% ipython --no-banner

In [1]: import numpy as np

In [2]: import numpy.linalg as la

In [3]: np.set_printoptions(precision=1, suppress=True, linewidth=160, floatmode="fixed")

In [4]: F = np.loadtxt("test16.csv", delimiter=",")

In [5]: F
Out[5]: 
array([[ -0.4,   0.4,  -3.6,   8.4,   5.0,   7.4,  -1.7,   2.7,  -1.3,   2.0,  -8.4,  -4.4,   5.4,  -3.4],
       [ -5.2,   5.2,  -1.7,  13.2,   5.0,  12.2,  -5.6,   6.6,  -0.4,   4.9, -13.2,  -6.3,   7.3,  -5.3],
       [  6.8,  -6.8,  -6.5,   1.2,   5.0,   0.2,   4.1,  -3.1,  -2.8,  -2.3,  -1.2,  -1.5,   2.5,  -0.5],
       [ -3.7,   3.7,  -2.3,  11.7,   5.0,  10.7,  -4.4,   5.4,  -0.7,   4.0, -11.7,  -5.7,   6.7,  -4.7],
       [  2.4,  -2.4,  -4.8,   5.6,   5.0,   4.6,   0.5,   0.5,  -1.9,   0.3,  -5.6,  -3.2,   4.2,  -2.2],
       [  6.7,  -6.7,  -6.5,   1.3,   5.0,   0.3,   4.0,  -3.0,  -2.7,  -2.2,  -1.3,  -1.5,   2.5,  -0.5],
       [ -0.4,   0.4,  -3.6,   8.4,   5.0,   7.4,  -1.7,   2.7,  -1.3,   2.0,  -8.4,  -4.4,   5.4,  -3.4],
       [ 10.7, -10.7,  -8.1,  -2.7,   5.0,  -3.7,   7.1,  -6.1,  -3.5,  -4.6,   2.7,   0.1,   0.9,   1.1],
       [ 11.1, -11.1,  -8.2,  -3.1,   5.0,  -4.1,   7.5,  -6.5,  -3.6,  -4.8,   3.1,   0.2,   0.8,   1.2],
       [  1.8,  -1.8,  -4.5,   6.2,   5.0,   5.2,   0.0,   1.0,  -1.8,   0.7,  -6.2,  -3.5,   4.5,  -2.5],
       [  3.9,  -3.9,  -5.4,   4.1,   5.0,   3.1,   1.7,  -0.7,  -2.2,  -0.5,  -4.1,  -2.6,   3.6,  -1.6],
       [  6.8,  -6.8,  -6.5,   1.2,   5.0,   0.2,   4.0,  -3.0,  -2.8,  -2.3,  -1.2,  -1.5,   2.5,  -0.5],
       [  1.8,  -1.8,  -4.5,   6.2,   5.0,   5.2,   0.0,   1.0,  -1.8,   0.7,  -6.2,  -3.5,   4.5,  -2.5],
       [  0.0,   0.0,  -3.8,   8.0,   5.0,   7.0,  -1.4,   2.4,  -1.4,   1.8,  -8.0,  -4.2,   5.2,  -3.2],
       [  9.8,  -9.8,  -7.7,  -1.8,   5.0,  -2.8,   6.4,  -5.4,  -3.4,  -4.1,   1.8,  -0.3,   1.3,   0.7],
       [  1.3,  -1.3,  -4.3,   6.7,   5.0,   5.7,  -0.3,   1.3,  -1.7,   1.0,  -6.7,  -3.7,   4.7,  -2.7],
       [  4.2,  -4.2,  -5.5,   3.8,   5.0,   2.8,   2.0,  -1.0,  -2.2,  -0.7,  -3.8,  -2.5,   3.5,  -1.5],
       [  5.1,  -5.1,  -5.8,   2.9,   5.0,   1.9,   2.7,  -1.7,  -2.4,  -1.3,  -2.9,  -2.2,   3.2,  -1.2],
       [  1.2,  -1.2,  -4.3,   6.8,   5.0,   5.8,  -0.4,   1.4,  -1.6,   1.1,  -6.8,  -3.7,   4.7,  -2.7],
       [  6.7,  -6.7,  -6.5,   1.3,   5.0,   0.3,   4.0,  -3.0,  -2.7,  -2.2,  -1.3,  -1.5,   2.5,  -0.5],
       [ -1.3,   1.3,  -3.3,   9.3,   5.0,   8.3,  -2.5,   3.5,  -1.1,   2.6,  -9.3,  -4.7,   5.7,  -3.7],
       [  3.9,  -3.9,  -5.4,   4.1,   5.0,   3.1,   1.7,  -0.7,  -2.2,  -0.5,  -4.1,  -2.6,   3.6,  -1.6],
       [  3.4,  -3.4,  -5.2,   4.6,   5.0,   3.6,   1.3,  -0.3,  -2.1,  -0.2,  -4.6,  -2.8,   3.8,  -1.8],
       [ -3.6,   3.6,  -2.4,  11.6,   5.0,  10.6,  -4.3,   5.3,  -0.7,   4.0, -11.6,  -5.6,   6.6,  -4.6],
       [ -5.6,   5.6,  -1.6,  13.6,   5.0,  12.6,  -5.9,   6.9,  -0.3,   5.1, -13.6,  -6.4,   7.4,  -5.4],
       [  5.5,  -5.5,  -6.0,   2.5,   5.0,   1.5,   3.0,  -2.0,  -2.5,  -1.5,  -2.5,  -2.0,   3.0,  -1.0],
       [  6.8,  -6.8,  -6.5,   1.2,   5.0,   0.2,   4.1,  -3.1,  -2.8,  -2.3,  -1.2,  -1.5,   2.5,  -0.5],
       [ 12.6, -12.6,  -8.8,  -4.6,   5.0,  -5.6,   8.7,  -7.7,  -3.9,  -5.8,   4.6,   0.8,   0.2,   1.8],
       [ -5.3,   5.3,  -1.7,  13.3,   5.0,  12.3,  -5.6,   6.6,  -0.3,   5.0, -13.3,  -6.3,   7.3,  -5.3],
       [  0.9,  -0.9,  -4.2,   7.1,   5.0,   6.1,  -0.7,   1.7,  -1.6,   1.2,  -7.1,  -3.8,   4.8,  -2.8]])

In [6]: # rows and columns are dependent

In [7]: x0 = np.array([3, 2, 0, 1, 1, 1, 5, 0, 4, 5, 2, 2, 0, 1])

In [8]: np.sign((F @ x0).round(6))
Out[8]: 
array([-1.0, -1.0,  1.0, -1.0, -1.0,  1.0, -1.0,  1.0,  1.0, -1.0, -1.0,  1.0, -1.0, -1.0,  1.0, -1.0, -1.0,  1.0, -1.0,  1.0, -1.0, -1.0, -1.0, -1.0, -1.0,
        1.0,  1.0,  1.0, -1.0, -1.0])

In [9]: x0 @ F
---------------------------------------------------------------------------
ValueError                                Traceback (most recent call last)
Cell In[9], line 1
----> 1 x0 @ F

ValueError: matmul: Input operand 1 has a mismatch in its core dimension 0, with gufunc signature (n?,k),(k,m?)->(n?,m?) (size 30 is different from 14)

In [10]: F @ np.ones(14)
Out[10]: 
array([  8.1,  16.7,  -4.9,  14.0,   3.0,  -4.6,   8.1, -11.8, -12.5,   4.1,   0.4,  -4.9,   4.1,   7.4, -10.3,   5.0,  -0.1,  -1.8,   5.3,  -4.6,   9.8,
         0.4,   1.3,  13.9,  17.4,  -2.5,  -4.9, -15.3,  17.0,   5.7])
